$ python -q
>>> import numpy as np
>>> from numpy import linalg as LA
>>> np.set_printoptions(suppress=True, linewidth=100)
>>> rnd = lambda a: np.round(a, 2) + 0
>>> feats = np.loadtxt("test16.csv", delimiter=",")
>>> print(feats)
[[ 0.  1.  6.  5. -4.  2.  6.  9.  2. -8.  2.]
 [ 0.  0.  1.  1. -3.  1.  7. -5. -7. -6. -6.]
 [ 0.  0.  0.  6.  4.  0.  9.  1.  1. -1. -2.]
 [ 0.  0.  0.  0. -7. -1. -4.  5. -1.  8.  7.]
 [ 0.  0.  0.  0.  0.  1.  7.  3.  3.  3. -2.]
 [ 0.  0.  0.  0.  0.  0.  9. -8.  3. -4. -7.]
 [ 0.  0.  0.  0.  0.  0.  0.  3. -3. -6.  4.]
 [ 0.  0.  0.  0.  0.  0.  0.  0. -6.  3.  8.]
 [ 0.  0.  0.  0.  0.  0.  0.  0.  0. -1.  4.]
 [ 0.  0.  0.  0.  0.  0.  0.  0.  0.  0.  0.]
 [ 0.  0.  0.  0.  0.  0.  0.  0.  0.  0.  0.]]
>>> ang = np.radians(90)
>>> r_ = np.eye(11)
>>> r_[1, 1] = r_[9, 9] = np.cos(ang)
>>> r_[1, 9], r_[9, 1] = -np.sin(ang), np.sin(ang)
>>> print(rnd(r_))
[[ 1.  0.  0.  0.  0.  0.  0.  0.  0.  0.  0.]
 [ 0.  0.  0.  0.  0.  0.  0.  0.  0. -1.  0.]
 [ 0.  0.  1.  0.  0.  0.  0.  0.  0.  0.  0.]
 [ 0.  0.  0.  1.  0.  0.  0.  0.  0.  0.  0.]
 [ 0.  0.  0.  0.  1.  0.  0.  0.  0.  0.  0.]
 [ 0.  0.  0.  0.  0.  1.  0.  0.  0.  0.  0.]
 [ 0.  0.  0.  0.  0.  0.  1.  0.  0.  0.  0.]
 [ 0.  0.  0.  0.  0.  0.  0.  1.  0.  0.  0.]
 [ 0.  0.  0.  0.  0.  0.  0.  0.  1.  0.  0.]
 [ 0.  1.  0.  0.  0.  0.  0.  0.  0.  0.  0.]
 [ 0.  0.  0.  0.  0.  0.  0.  0.  0.  0.  1.]]
>>> A2 = feats @ r_.T
>>> np.allclose(LA.norm(feats, axis=1), LA.norm(A2, axis=1))
True
>>> rnd(LA.svd(feats, compute_uv=False)), rnd(LA.svd(A2, compute_uv=False))
(array([24.44, 17.97, 12.83, 10.51,  8.78,  5.25,  3.75,  2.31,  0.35,  0.  ,  0.  ]), array([24.44, 17.97, 12.83, 10.51,  8.78,  5.25,  3.75,  2.31,  0.35,  0.  ,  0.  ]))
>>> print(np.allclose(feats @ feats.T, A2 @ A2.T))
True
>>> r = LA.matrix_rank(feats)
>>> r
np.int64(9)
>>> ns = LA.svd(feats)[2][r:].T
>>> print(rnd(feats @ ns))
[[0. 0.]
 [0. 0.]
 [0. 0.]
 [0. 0.]
 [0. 0.]
 [0. 0.]
 [0. 0.]
 [0. 0.]
 [0. 0.]
 [0. 0.]
 [0. 0.]]
>>> [int(LA.matrix_rank(feats[:i])) for i in range(1, len(feats) + 1)]
[1, 2, 3, 4, 5, 6, 7, 8, 9, 9, 9]
>>> [int(LA.matrix_rank(np.delete(feats, i, axis=0))) for i in range(11)]
[8, 8, 8, 8, 8, 8, 8, 8, 8, 9, 9]
>>> ns.shape
(11, 2)
>>> Uu, sig, Vt = LA.svd(feats)
>>> vecs = Vt[:(sig > 1e-8).sum()]
>>> rng = np.random.default_rng(9241)
>>> x0 = feats[4] + -2 * feats[2] + rng.integers(2) * np.eye(11)[5]
>>> print(x0)
[  0.   0.   0. -12.  -8.   2. -11.   1.   1.   5.   2.]
>>> rnd(np.diag(vecs.T @ vecs))
array([0.  , 0.06, 0.95, 1.  , 1.  , 0.99, 1.  , 1.  , 1.  , 1.  , 1.  ])
>>> np.allclose(vecs.T @ vecs @ x0, x0)
False
>>> rnd(vecs.T @ vecs)
array([[ 0.  ,  0.  ,  0.  ,  0.  ,  0.  ,  0.  ,  0.  ,  0.  ,  0.  ,  0.  ,  0.  ],
       [ 0.  ,  0.06,  0.21, -0.03,  0.02, -0.1 ,  0.01,  0.01,  0.  ,  0.  ,  0.  ],
       [ 0.  ,  0.21,  0.95,  0.01,  0.  ,  0.02,  0.  ,  0.  ,  0.  ,  0.  ,  0.  ],
       [ 0.  , -0.03,  0.01,  1.  ,  0.  ,  0.  ,  0.  ,  0.  ,  0.  ,  0.  ,  0.  ],
       [ 0.  ,  0.02,  0.  ,  0.  ,  1.  ,  0.  ,  0.  ,  0.  ,  0.  ,  0.  ,  0.  ],
       [ 0.  , -0.1 ,  0.02,  0.  ,  0.  ,  0.99,  0.  ,  0.  ,  0.  ,  0.  ,  0.  ],
       [ 0.  ,  0.01,  0.  ,  0.  ,  0.  ,  0.  ,  1.  ,  0.  ,  0.  ,  0.  ,  0.  ],
       [ 0.  ,  0.01,  0.  ,  0.  ,  0.  ,  0.  ,  0.  ,  1.  ,  0.  ,  0.  ,  0.  ],
       [ 0.  ,  0.  ,  0.  ,  0.  ,  0.  ,  0.  ,  0.  ,  0.  ,  1.  ,  0.  ,  0.  ],
       [ 0.  ,  0.  ,  0.  ,  0.  ,  0.  ,  0.  ,  0.  ,  0.  ,  0.  ,  1.  ,  0.  ],
       [ 0.  ,  0.  ,  0.  ,  0.  ,  0.  ,  0.  ,  0.  ,  0.  ,  0.  ,  0.  ,  1.  ]])
